$ python -q
>>> import numpy as np
>>> import numpy.linalg as la
>>> np.set_printoptions(suppress=True, linewidth=140)
>>> tidy = lambda a: np.round(a, 2) + 0
>>> M = np.load("w.npy")
>>> M
array([[ 9.  , -3.97,  3.98],
       [ 8.98, -4.01,  4.  ],
       [ 9.03, -4.03,  4.  ],
       [ 8.99, -4.03,  4.03],
       [ 8.99, -3.99,  3.99],
       [ 9.  , -3.99,  3.98],
       [-4.  ,  6.99, -0.01],
       [-4.  ,  6.97, -0.02],
       [-4.01,  7.01, -0.01],
       [-3.99,  7.03,  0.  ],
       [-3.99,  7.01, -0.02],
       [-3.99,  6.99,  0.  ],
       [ 9.04, -4.01, -5.99],
       [ 9.01, -4.04, -6.  ],
       [ 9.03, -4.  , -5.99],
       [ 9.01, -4.03, -6.01],
       [ 8.99, -4.  , -6.01],
       [ 9.  , -4.01, -6.01]])
>>> cen = M - M.mean(axis=0)
>>> vecs = la.svd(cen)[2][:1]
>>> B = cen - cen @ vecs.T @ vecs
>>> tidy(la.norm(B) / la.norm(cen))
np.float64(0.45)
>>> tidy(np.diag(vecs.T @ vecs))
array([0.58, 0.41, 0.01])
>>> tidy(B.std(axis=0))
array([0.24, 0.21, 4.06])
>>> tidy((cen @ vecs.T).std(axis=0))
array([8.05])
>>> la.norm(B, axis=1).round(6).argmax()
np.int64(3)
>>> D = la.norm(M[:, None] - M[None], axis=-1)
>>> np.flatnonzero(D[10] < D.mean() / 2)
array([ 6,  7,  8,  9, 10, 11])
>>> la.matrix_rank(D ** 2)
np.int64(5)
>>> D.mean(axis=1).argmax()
np.int64(9)
>>> tidy(la.norm(M, axis=1))
array([10.61, 10.62, 10.67, 10.64, 10.61, 10.62,  8.05,  8.04,  8.08,  8.08,  8.07,  8.05, 11.56, 11.55, 11.55, 11.56, 11.53, 11.54])
>>> x0 = np.array([3, 2, 0])
>>> rhs = M @ x0
>>> tidy(la.lstsq(M, rhs)[0])
array([3., 2., 0.])
>>> tidy(la.solve(M.T @ M, M.T @ rhs))
array([3., 2., 0.])
>>> try:
...     la.solve(M, rhs)
... except la.LinAlgError as e:
...     print("failed:", e)
... 
failed: Last 2 dimensions of the array must be square
>>> rng = np.random.default_rng(1620)
>>> rhs = rhs + 0.1 * rng.normal(size=18)
>>> tidy(rhs)
array([19.12, 18.84, 18.97, 18.94, 19.12, 19.05,  1.91,  2.  ,  1.81,  1.85,  2.16,  2.02, 19.11, 18.82, 19.14, 18.79, 18.97, 19.13])
>>> beta, *_ = la.lstsq(M, rhs)
>>> [round(float(la.norm(la.solve(M.T @ M + lam * np.eye(3), M.T @ rhs))), 2) for lam in (0, 1, 10, 100)]
[3.6, 3.57, 3.34, 2.2]
>>> beta.round()
array([3., 2., 0.])
>>> tidy(beta)
array([3.  , 1.99, 0.  ])
>>> tidy(la.norm(rhs - M @ beta))
np.float64(0.45)
>>> tidy(M.T @ (rhs - M @ beta))
array([0., 0., 0.])
